% ipython --no-banner

In [1]: import numpy as np

In [2]: from numpy import linalg as LA

In [3]: np.set_printoptions(precision=1, suppress=True, linewidth=200)

In [4]: mat = np.load("data.npy")

In [5]: mat
Out[5]: 
array([[1., 2., 0.],
       [2., 2., 2.],
       [0., 2., 0.]])

In [6]: np.round(LA.det(mat.T), 1)
Out[6]: np.float64(-4.0)

In [7]: np.kron(np.eye(2, dtype=int), mat)
Out[7]: 
array([[1., 2., 0., 0., 0., 0.],
       [2., 2., 2., 0., 0., 0.],
       [0., 2., 0., 0., 0., 0.],
       [0., 0., 0., 1., 2., 0.],
       [0., 0., 0., 2., 2., 2.],
       [0., 0., 0., 0., 2., 0.]])

In [8]: np.round(LA.eigvals(mat).sum().real, 1)
Out[8]: np.float64(3.0)

In [9]: np.poly(mat)
Out[9]: array([ 1., -3., -6.,  4.])

In [10]: round(LA.det(mat), 1)
Out[10]: np.float64(-4.0)

In [11]: LA.matrix_power(mat, 4)
Out[11]: 
array([[ 77., 118.,  60.],
       [118., 196.,  88.],
       [ 60.,  88.,  48.]])

In [12]: (mat + mat.T) / 2
Out[12]: 
array([[1., 2., 0.],
       [2., 2., 2.],
       [0., 2., 0.]])

In [13]: np.allclose(mat @ mat.T, mat.T @ mat)
Out[13]: True

In [14]: np.trace(mat)
Out[14]: np.float64(3.0)

In [15]: mat @ mat
Out[15]: 
array([[ 5.,  6.,  4.],
       [ 6., 12.,  4.],
       [ 4.,  4.,  4.]])

In [16]: np.round(LA.eigvalsh(mat).min(), 1)
Out[16]: np.float64(-1.7)

In [17]: [round(float(LA.det(mat[:i, :i])), 2) + 0 for i in range(1, 4)]
Out[17]: [1.0, -2.0, -4.0]

In [18]: np.all(LA.eigvalsh(mat) > 0)
Out[18]: np.False_

In [19]: s = 5 * 0.5 ** np.arange(6)

In [20]: rng = np.random.default_rng(205)

In [21]: M = rng.normal(size=(10, 6)) * rng.permutation(s)

In [22]: M.round(1) + 0
Out[22]: 
array([[-1.8,  0.6,  4.7,  0.1,  0.5,  0. ],
       [ 3.2,  0.3,  0.3,  0.2,  0.4,  0.5],
       [-9.1,  0.6, -0.8,  0.1, -1. ,  1.4],
       [-1.2, -0.6, -2.4,  0. , -1.4,  0.5],
       [ 0.1, -0.7, -3. , -0.1,  0. ,  0. ],
       [-3.1, -0.4, -1.3,  0.1, -0.5, -0.5],
       [-1.7,  0.5,  0.8, -0.3,  1.3,  0.5],
       [-0.7, -0.3,  0.4, -0.5,  1.1, -0.4],
       [-0.9,  0.3,  0.8,  0. , -1.3,  0.5],
       [-3.5,  0.1, -1.1,  0.2, -0.4,  1.1]])

In [23]: vec = np.array([2, 1, 1, 0, 0, 2])

In [24]: y = M @ vec

In [25]: np.round(LA.solve(M.T @ M, M.T @ y), 1) + 0
Out[25]: array([2., 1., 1., 0., 0., 2.])

In [26]: y
Out[26]: array([  1.7,   8.1, -15.6,  -4.2,  -3.6,  -9. ,  -1.3,  -2.1,   0.3,  -5.8])

In [27]: np.round(LA.pinv(M) @ M, 1) + 0
Out[27]: 
array([[1., 0., 0., 0., 0., 0.],
       [0., 1., 0., 0., 0., 0.],
       [0., 0., 1., 0., 0., 0.],
       [0., 0., 0., 1., 0., 0.],
       [0., 0., 0., 0., 1., 0.],
       [0., 0., 0., 0., 0., 1.]])

In [28]: y = y + 0.3 * rng.normal(size=10)

In [29]: y
Out[29]: array([  1.9,   7.9, -15.2,  -4. ,  -3.3,  -9.1,  -1.3,  -2.1,   0.3,  -6.2])

In [30]: c, *_ = LA.lstsq(M, y)

In [31]: [round(float(LA.norm(LA.solve(M.T @ M + lam * np.eye(6), M.T @ y))), 2) for lam in (0, 1, 10, 100)]
Out[31]: [3.13, 2.67, 1.89, 1.03]

In [32]: arr = np.loadtxt("arr.csv", delimiter=",")

In [33]: arr
Out[33]: 
array([[ 1. ,  0. ,  0. ,  0. ,  0. ,  0. ,  0. ,  0. ],
       [ 0. ,  1. ,  0. ,  0. ,  0. ,  0. ,  0. ,  0. ],
       [ 0. ,  0. ,  1. ,  0. ,  0. ,  0. ,  0. ,  0. ],
       [ 0. ,  0. ,  0. ,  1. ,  0. ,  0. ,  0. ,  0. ],
       [ 0. ,  0. ,  0. ,  0. ,  0.3,  1. ,  0. ,  0. ],
       [ 0. ,  0. ,  0. ,  0. , -1. ,  0.3,  0. ,  0. ],
       [ 0. ,  0. ,  0. ,  0. ,  0. ,  0. ,  1. ,  0. ],
       [ 0. ,  0. ,  0. ,  0. ,  0. ,  0. ,  0. ,  1. ]])

In [34]: vec = np.array([1, 1, 1, -1, -3, -3, 0, 1])

In [35]: arr.T @ (arr @ vec)
Out[35]: array([ 1.,  1.,  1., -1., -3., -3.,  0.,  1.])

In [36]: np.sort(np.abs(np.degrees(np.angle(LA.eigvals(arr)))))
Out[36]: array([ 0.,  0.,  0.,  0.,  0.,  0., 72., 72.])

In [37]: LA.inv(arr)
Out[37]: 
array([[ 1. ,  0. ,  0. ,  0. ,  0. ,  0. ,  0. ,  0. ],
       [ 0. ,  1. ,  0. ,  0. ,  0. ,  0. ,  0. ,  0. ],
       [ 0. ,  0. ,  1. ,  0. ,  0. ,  0. ,  0. ,  0. ],
       [ 0. ,  0. ,  0. ,  1. ,  0. ,  0. ,  0. ,  0. ],
       [-0. , -0. , -0. , -0. ,  0.3, -1. , -0. , -0. ],
       [ 0. ,  0. ,  0. ,  0. ,  1. ,  0.3,  0. ,  0. ],
       [ 0. ,  0. ,  0. ,  0. ,  0. ,  0. ,  1. ,  0. ],
       [ 0. ,  0. ,  0. ,  0. ,  0. ,  0. ,  0. ,  1. ]])

In [38]: np.abs(LA.eigvals(arr))
Out[38]: array([1., 1., 1., 1., 1., 1., 1., 1.])

In [39]: u, v = M[9], M[2]

In [40]: round(float(u @ v), 1)
Out[40]: 34.6

In [41]: round(float(u @ u), 1)
Out[41]: 14.7

In [42]: p = (u @ v) / (u @ u) * u

In [43]: round(float((v - p) @ u), 1)
Out[43]: 0.0

In [44]: p
Out[44]: array([-8.1,  0.2, -2.7,  0.4, -1. ,  2.6])

In [45]: LA.matrix_rank(np.outer(u, v))
Out[45]: np.int64(1)

In [46]: np.round(v - p, 1) + 0
Out[46]: array([-1. ,  0.5,  1.9, -0.2,  0. , -1.2])

In [47]: np.round(np.outer(u, v), 1) + 0
Out[47]: 
array([[ 31.6,  -2.2,   2.8,  -0.5,   3.6,  -4.9],
       [ -0.7,   0.1,  -0.1,   0. ,  -0.1,   0.1],
       [ 10.4,  -0.7,   0.9,  -0.2,   1.2,  -1.6],
       [ -1.4,   0.1,  -0.1,   0. ,  -0.2,   0.2],
       [  4.1,  -0.3,   0.4,  -0.1,   0.5,  -0.6],
       [-10.1,   0.7,  -0.9,   0.2,  -1.1,   1.6]])

In [48]: A2 = arr / np.sqrt((arr ** 2).mean(axis=1, keepdims=True))

In [49]: LA.norm(A2, axis=1)
Out[49]: array([2.8, 2.8, 2.8, 2.8, 2.8, 2.8, 2.8, 2.8])

In [50]: LA.matrix_rank(arr - arr.mean(axis=1, keepdims=True))
Out[50]: np.int64(7)

In [51]: A2 = np.array([[2, 0, 0],
    ...:     [2, 2, 2],
    ...:     [1, 1, 1],
    ...:     [0, 1, 1],
    ...:     [0, 0, 1],
    ...:     [2, 2, 2],
    ...:     [0, 0, 0],
    ...:     [2, 1, 0]])

In [52]: arr @ A2
Out[52]: 
array([[ 2. ,  0. ,  0. ],
       [ 2. ,  2. ,  2. ],
       [ 1. ,  1. ,  1. ],
       [ 0. ,  1. ,  1. ],
       [ 1.9,  1.9,  2.2],
       [ 0.6,  0.6, -0.3],
       [ 0. ,  0. ,  0. ],
       [ 2. ,  1. ,  0. ]])

In [53]: LA.matrix_rank(arr @ A2)
Out[53]: np.int64(3)

In [54]: np.einsum("ij,ij->i", arr, arr)
Out[54]: array([1., 1., 1., 1., 1., 1., 1., 1.])

In [55]: E = np.loadtxt("run2.csv", delimiter=",")

In [56]: E
Out[56]: 
array([[-3.,  0.],
       [ 0.,  0.]])

In [57]: P = np.triu(np.array([[1, 5], [4, 4]]), 1) + np.eye(2)

In [58]: A2 = P @ E @ LA.inv(P)

In [59]: LA.matrix_rank(A2)
Out[59]: np.int64(1)

In [60]: np.trace(A2), np.trace(E)
Out[60]: (np.float64(-3.0), np.float64(-3.0))

In [61]: P @ E - E @ P
Out[61]: 
array([[ 0., 15.],
       [ 0.,  0.]])

In [62]: U, s, Vh = LA.svd(E)

In [63]: s
Out[63]: array([3., 0.])

In [64]: np.argmax(s[:-1] / (s[1:] + 1e-6)) + 1
Out[64]: np.int64(1)

In [65]: A2 = U[:, :1] @ np.diag(s[:1]) @ Vh[:1]

In [66]: LA.matrix_rank(E, rtol=0.05)
Out[66]: np.int64(1)

In [67]: feats = np.loadtxt("x.csv", delimiter=",")

In [68]: feats
Out[68]: 
array([[ 18. ,  -0.1, -11.1,  21.7,  20.5,   0.5,  -9.1],
       [ 19.9,   0.1, -10.2,  20. ,  19.7,  -0.6,  -8. ],
       [ 18.2,  -1.4,  -9.9,  21.2,  19.8,   0.4,  -9.2],
       [ 20.1,  -0.1,  -9.9,  18.5,  20.1,  -1.6,  -9.3],
       [ 20.3,   1.4, -10.5,  20.2,  20.4,   0. ,  -9.5],
       [ 19.6,  -1.3, -11.7,  20.3,  19.3,  -3.6, -10.3],
       [ 19.3,  -1.8,  -7.8,  20.3,  17.4,   0.1,  -8.1],
       [ 18.8,   1. , -10.7,  19.1,  20.4,   0.3,  -8.5],
       [ 19.5,   0.4, -10. ,  21.4,  22.2,   0.7, -10.4],
       [ 21.2,   0.8, -10.6,  20.7,  20.3,  -0.1,  -9. ],
       [ 21.9,   0.5, -10.3,  18.7,  18.9,   0.5,  -9.5],
       [ 22.1,   0.8, -10.4,  21.3,  18.5,  -0.5,  -9. ],
       [ 20.5,   0.4, -10.9,  21.2,  19. ,   0.8, -10.4]])

In [69]: vec = np.array([-5, -3, 1, -5, -1, 4, -3])

In [70]: y = feats @ vec

In [71]: LA.solve(feats.T @ feats, feats.T @ y)
Out[71]: array([-5., -3.,  1., -5., -1.,  4., -3.])

In [72]: y = y + 0.1 * rng.normal(size=13)

In [73]: y
Out[73]: array([-200.6, -208.1, -193.4, -201.2, -209.1, -210. , -193.1, -197. , -203.8, -216.1, -203.2, -223.4, -205.1])

In [74]: c, *_ = LA.lstsq(feats, y)

In [75]: np.round(feats.T @ (y - feats @ c), 1) + 0
Out[75]: array([0., 0., 0., 0., 0., 0., 0.])

In [76]: round(LA.norm(y - feats @ c), 1)
Out[76]: np.float64(0.2)

In [77]: U, s, Vh = LA.svd(feats)

In [78]: np.argmax(s[:-1] / (s[1:] + 1e-6)) + 1
Out[78]: np.int64(1)

In [79]: A2 = U[:, :1] @ np.diag(s[:1]) @ Vh[:1]

In [80]: A2
Out[80]: 
array([[ 20.1,   0.1, -10.4,  20.5,  19.9,  -0.2,  -9.3],
       [ 19.6,   0.1, -10.2,  20. ,  19.4,  -0.2,  -9.1],
       [ 19.6,   0.1, -10.2,  20. ,  19.4,  -0.2,  -9.1],
       [ 19.5,   0.1, -10.1,  19.9,  19.3,  -0.2,  -9.1],
       [ 20.3,   0.1, -10.5,  20.7,  20. ,  -0.2,  -9.4],
       [ 20.1,   0.1, -10.4,  20.5,  19.8,  -0.2,  -9.3],
       [ 18.6,   0.1,  -9.6,  18.9,  18.4,  -0.2,  -8.6],
       [ 19.4,   0.1, -10. ,  19.8,  19.2,  -0.2,  -9. ],
       [ 20.9,   0.1, -10.8,  21.3,  20.7,  -0.2,  -9.7],
       [ 20.6,   0.1, -10.6,  21. ,  20.4,  -0.2,  -9.6],
       [ 19.8,   0.1, -10.2,  20.2,  19.6,  -0.2,  -9.2],
       [ 20.5,   0.1, -10.6,  20.9,  20.2,  -0.2,  -9.5],
       [ 20.4,   0.1, -10.5,  20.8,  20.2,  -0.2,  -9.5]])

In [81]: round(LA.norm(feats - A2) / LA.norm(feats), 1)
Out[81]: np.float64(0.1)

In [82]: A2 = np.array([[-1, -1, -2],
    ...:     [0, 2, -2],
    ...:     [-2, -2, 1],
    ...:     [-1, 1, 1],
    ...:     [-1, 1, 2],
    ...:     [1, 0, -2],
    ...:     [2, -2, 0]])

In [83]: LA.matrix_rank(np.vstack([feats, A2.T]))
Out[83]: np.int64(7)

In [84]: np.einsum("ij->j", feats)
Out[84]: array([ 259.4,    0.7, -134. ,  264.6,  256.5,   -3.1, -120.3])

In [85]: np.einsum("ij,ij->i", feats, feats)
Out[85]: array([1421.4, 1352.5, 1357.5, 1337.3, 1438.8, 1426.4, 1217. , 1322.2, 1539.9, 1484. , 1383.3, 1474.4, 1458.5])

In [86]: E @ E
Out[86]: 
array([[9., 0.],
       [0., 0.]])

In [87]: LA.matrix_rank(E - E[0, 0] * np.eye(2))
Out[87]: np.int64(1)

In [88]: LA.matrix_power(E - np.diag(np.diag(E)), 2)
Out[88]: 
array([[0., 0.],
       [0., 0.]])

In [89]: t = rng.uniform(0, 2 * np.pi, 31)

In [90]: O, _ = LA.qr(np.array([[0.9, -0.4], [-0.5, 0.2], [0.8, 1.2], [-0.6, -0.6], [1.0, 0.2]]))

In [91]: X = 3 * np.c_[np.cos(t), np.sin(t)] @ O.T

In [92]: X
Out[92]: 
array([[ 1.5, -0.8, -2.3,  1. ,  0.2],
       [-0.5,  0.2,  2.5, -1.3,  0.7],
       [ 1.8, -0.9, -2. ,  0.8,  0.5],
       [-1.4,  0.8, -1.6,  1.1, -1.7],
       [-1.3,  0.7, -1.6,  1.1, -1.7],
       [-0.2,  0.2, -2.4,  1.4, -1.2],
       [-1.3,  0.7, -1.7,  1.2, -1.6],
       [-1.4,  0.7,  2.3, -1. , -0.1],
       [ 1. , -0.5, -2.5,  1.2, -0.3],
       [-0.4,  0.2,  2.5, -1.3,  0.7],
       [-1.8,  1. ,  1.9, -0.8, -0.6],
       [ 0.3, -0.1, -2.5,  1.4, -0.8],
       [-0.1,  0.1, -2.4,  1.4, -1.1],
       [-1.7,  0.9,  2.1, -0.9, -0.4],
       [ 1.5, -0.9,  1.4, -1. ,  1.7],
       [-0.5,  0.3, -2.3,  1.3, -1.3],
       [ 1.9, -1. , -1.9,  0.7,  0.6],
       [ 2. , -1. , -1.8,  0.7,  0.7],
       [ 0.6, -0.3,  2.2, -1.3,  1.3],
       [-2.2,  1.2,  0.9, -0.1, -1.3],
       [ 2.2, -1.2, -0.4, -0.2,  1.5],
       [ 2.1, -1.1, -1.6,  0.5,  0.9],
       [-0.3,  0.2, -2.4,  1.4, -1.2],
       [-0.5,  0.3, -2.3,  1.4, -1.3],
       [-0.9,  0.5,  2.5, -1.2,  0.3],
       [ 0.5, -0.2, -2.5,  1.3, -0.7],
       [ 0.7, -0.4, -2.5,  1.3, -0.5],
       [ 2.2, -1.2, -1.1,  0.3,  1.2],
       [-0.6,  0.3,  2.5, -1.3,  0.6],
       [-1. ,  0.5, -2. ,  1.3, -1.5],
       [-0.4,  0.2, -2.3,  1.4, -1.2]])

In [93]: # rank 2

In [94]: U, s, Vh = LA.svd(X)

In [95]: evecs = Vh[:(s > 1e-8).sum()]

In [96]: vec = X[8] + 4 * X[14] + rng.integers(2) * np.eye(5)[3]

In [97]: vec
Out[97]: array([ 7.2, -3.9,  3. , -2.9,  6.6])

In [98]: round(LA.norm(vec - evecs.T @ evecs @ vec), 1)
Out[98]: np.float64(0.0)

In [99]: np.allclose(evecs.T @ evecs @ vec, vec)
Out[99]: True

In [100]: LA.matrix_rank(np.vstack([X, vec]))
Out[100]: np.int64(2)

In [101]: np.diag(evecs.T @ evecs)
Out[101]: array([0.6, 0.2, 0.7, 0.2, 0.3])
